$ python3 -q
>>> import numpy as np
>>> np.set_printoptions(suppress=True, linewidth=200)
>>> tidy = lambda a: np.round(a, 3) + 0
>>> E = np.loadtxt("data.csv", delimiter=",")
>>> tidy(E)
array([[-11.108, -16.488,  -2.182],
       [-10.919, -16.523,  -2.785],
       [  3.751,  -4.28 , -19.173],
       [-10.942,  -7.868,  14.777],
       [  6.791,  15.021,  11.324],
       [ 12.416,  12.619,  -9.306],
       [ -1.361,   7.298,  18.571],
       [  7.893,  15.685,   9.575],
       [ -8.371,  -2.729,  17.958],
       [  0.119,   8.999,  17.861],
       [  6.956,   0.376, -18.748],
       [ -3.471, -12.388, -15.313],
       [-10.131, -16.512,  -4.971],
       [ -4.491, -13.284, -14.261],
       [-12.523, -14.336,   6.136],
       [  9.957,   5.71 , -16.378],
       [  6.417,  14.768,  11.863],
       [ -0.81 ,   7.946,  18.336],
       [ -3.367,   4.789,  19.124],
       [ -7.038,  -0.505,  18.714],
       [  8.307,  15.898,   8.845],
       [  6.552,  14.861,  11.672],
       [ 11.206,   8.516, -14.209],
       [-12.484, -13.116,   8.492],
       [-12.513, -14.469,   5.837]])
>>> # looks like rank 2
>>> f = np.array([-1, 0, 1])
>>> print(tidy(np.polyval(f, E[8])))
[ -69.07    -6.446 -321.483]
>>> tidy(np.cross(E[8, :3], E[6, :3]))
array([-181.725,  131.011,  -64.801])
>>> tidy(np.correlate(E[8], E[6], "full"))
array([-155.457, -111.763,  324.981,  134.763,  -24.445])
>>> basis = E[[15, 9]].astype(float)
>>> for _ in range(5):
...     idx = np.linalg.norm(E[:, None] - basis, axis=-1).argmin(axis=1)
...     basis = np.array([E[idx == j].mean(axis=0) for j in range(2)])
... 
>>> idx
array([0, 0, 0, 1, 1, 0, 1, 1, 1, 1, 0, 0, 0, 0, 1, 0, 1, 1, 1, 1, 1, 1, 0, 1, 1])
>>> tidy(basis[1] - basis[0])
array([-2.638,  8.708, 25.005])
>>> np.bincount(idx)
array([10, 15])
>>> Uu, sig, vt = np.linalg.svd(E)
>>> V = vt[:(sig > 1e-8).sum()]
>>> rng = np.random.default_rng(695)
>>> x0 = E[12] + 4 * E[13] + rng.integers(2) * np.eye(3)[2]
>>> tidy(x0)
array([-28.097, -69.647, -62.014])
>>> tidy(np.diag(V.T @ V))
array([0.393, 0.684, 0.923])
>>> print(np.allclose(V.T @ V @ x0, x0))
True
>>> W0 = np.loadtxt("m.csv", delimiter=",")
>>> W0
array([[  0., -12.,   3., -11.,  -7.],
       [ 12.,   0.,  10., -15.,  -4.],
       [ -3., -10.,   0.,   4.,  -8.],
       [ 11.,  15.,  -4.,   0.,  -3.],
       [  7.,   4.,   8.,   3.,   0.]])
>>> # rank 4
>>> Uu, sig, vt = np.linalg.svd(W0)
>>> tidy(sig)
array([25.5  , 25.5  , 10.136, 10.136,  0.   ])
>>> M2 = Uu[:, :4] @ np.diag(sig[:4]) @ vt[:4]
>>> np.linalg.matrix_rank(M2)
np.int64(4)
>>> tidy(M2)
array([[  0., -12.,   3., -11.,  -7.],
       [ 12.,   0.,  10., -15.,  -4.],
       [ -3., -10.,   0.,   4.,  -8.],
       [ 11.,  15.,  -4.,   0.,  -3.],
       [  7.,   4.,   8.,   3.,   0.]])
>>> tidy(np.linalg.norm(W0 - M2) / np.linalg.norm(W0))
np.float64(0.0)
